$ python -q
>>> import numpy as np
>>> from numpy import linalg as LA
>>> np.set_printoptions(precision=1, suppress=True, linewidth=200)
>>> M = np.loadtxt("w.csv", delimiter=",")
>>> print(M)
[[ 1.6 -1.3 -1.6  0.3 -2.3  0.4 -1.   0.4  1.6]
 [-0.5 -0.3  0.8 -0.2  0.9 -0.6 -0.1 -1.1 -0.2]
 [ 1.2  0.4  0.6  0.3 -0.5 -0.7  0.9 -0.2  0. ]
 [ 0.8  0.8 -1.2  0.6 -1.6  0.4  0.9  1.1  0.4]
 [-0.5  0.1  1.3 -0.7 -1.5  0.5  1.4  1.8 -1.3]
 [ 0.5  0.2  0.9 -1.3  2.  -1.1 -0.2 -0.1  0.5]
 [-0.5  0.9  0.  -0.5 -0.5 -0.2  0.3  1.2  0.2]
 [-0.8  0.5  0.4 -1.4  0.6  0.1  1.  -0.4 -0.5]
 [-0.6 -1.1  0.4 -1.4  0.7  0.9  1.  -0.3 -2.4]
 [ 0.  -0.3 -1.3  0.8 -0.7  1.  -0.4 -1.8  0.5]
 [ 2.   2.   1.  -0.3 -0.7 -1.2 -0.5 -1.2  1.8]
 [ 0.4  0.5  0.7 -0.9  2.2 -1.  -0.3 -0.6  0.5]]
>>> x = np.array([1, 1, 1, 3, -3, 1, -2, -1, -1])
>>> y = M @ x
>>> print(LA.lstsq(M, y)[0])
[ 1.  1.  1.  3. -3.  1. -2. -1. -1.]
>>> print(np.round(LA.pinv(M) @ M, 1) + 0)
[[1. 0. 0. 0. 0. 0. 0. 0. 0.]
 [0. 1. 0. 0. 0. 0. 0. 0. 0.]
 [0. 0. 1. 0. 0. 0. 0. 0. 0.]
 [0. 0. 0. 1. 0. 0. 0. 0. 0.]
 [0. 0. 0. 0. 1. 0. 0. 0. 0.]
 [0. 0. 0. 0. 0. 1. 0. 0. 0.]
 [0. 0. 0. 0. 0. 0. 1. 0. 0.]
 [0. 0. 0. 0. 0. 0. 0. 1. 0.]
 [0. 0. 0. 0. 0. 0. 0. 0. 1.]]
>>> rng = np.random.default_rng(1288)
>>> y = y + 0.1 * rng.normal(size=12)
>>> print(y)
[ 7.  -2.6  2.3  4.2  0.6 -9.3 -2.  -6.8 -6.   6.1  5.4 -8. ]
>>> beta, *_ = LA.lstsq(M, y)
>>> print(beta.round())
[ 1.  1.  1.  3. -3.  1. -2. -1. -1.]
>>> print([round(float(LA.norm(LA.solve(M.T @ M + lam * np.eye(9), M.T @ y))), 2) for lam in (0, 1, 10, 100)])
[5.28, 4.18, 2.56, 0.82]
>>> x = np.array([-4, 4, 1, 1, -4, 1, 5, -5, 3])
>>> print(np.einsum("ij,j->i", M, x))
[-5.5  1.6  4.5  6.4  3.6 -9.7  3.   7.4 -5.6 10.6 11.2 -6.6]
>>> print(np.sign((M @ x).round(6)))
[-1.  1.  1.  1.  1. -1.  1.  1. -1.  1.  1. -1.]
>>> print(M @ (2 * x))
[-11.    3.2   9.   12.8   7.2 -19.4   6.   14.8 -11.2  21.2  22.4 -13.2]
>>> print((M @ x).argmax())
10
>>> print((M * x).sum(axis=1))
[-5.5  1.6  4.5  6.4  3.6 -9.7  3.   7.4 -5.6 10.6 11.2 -6.6]
>>> x @ M
Traceback (most recent call last):
  File "<python-input-21>", line 1, in <module>
    x @ M
    ~~^~~
ValueError: matmul: Input operand 1 has a mismatch in its core dimension 0, with gufunc signature (n?,k),(k,m?)->(n?,m?) (size 12 is different from 9)
>>> print(M * x)
[[-6.4 -5.2 -1.6  0.3  9.2  0.4 -5.  -2.   4.8]
 [ 2.  -1.2  0.8 -0.2 -3.6 -0.6 -0.5  5.5 -0.6]
 [-4.8  1.6  0.6  0.3  2.  -0.7  4.5  1.   0. ]
 [-3.2  3.2 -1.2  0.6  6.4  0.4  4.5 -5.5  1.2]
 [ 2.   0.4  1.3 -0.7  6.   0.5  7.  -9.  -3.9]
 [-2.   0.8  0.9 -1.3 -8.  -1.1 -1.   0.5  1.5]
 [ 2.   3.6  0.  -0.5  2.  -0.2  1.5 -6.   0.6]
 [ 3.2  2.   0.4 -1.4 -2.4  0.1  5.   2.  -1.5]
 [ 2.4 -4.4  0.4 -1.4 -2.8  0.9  5.   1.5 -7.2]
 [-0.  -1.2 -1.3  0.8  2.8  1.  -2.   9.   1.5]
 [-8.   8.   1.  -0.3  2.8 -1.2 -2.5  6.   5.4]
 [-1.6  2.   0.7 -0.9 -8.8 -1.  -1.5  3.   1.5]]
>>> print(LA.norm(M @ x) <= LA.norm(M, 2) * LA.norm(x) + 1e-9)
True
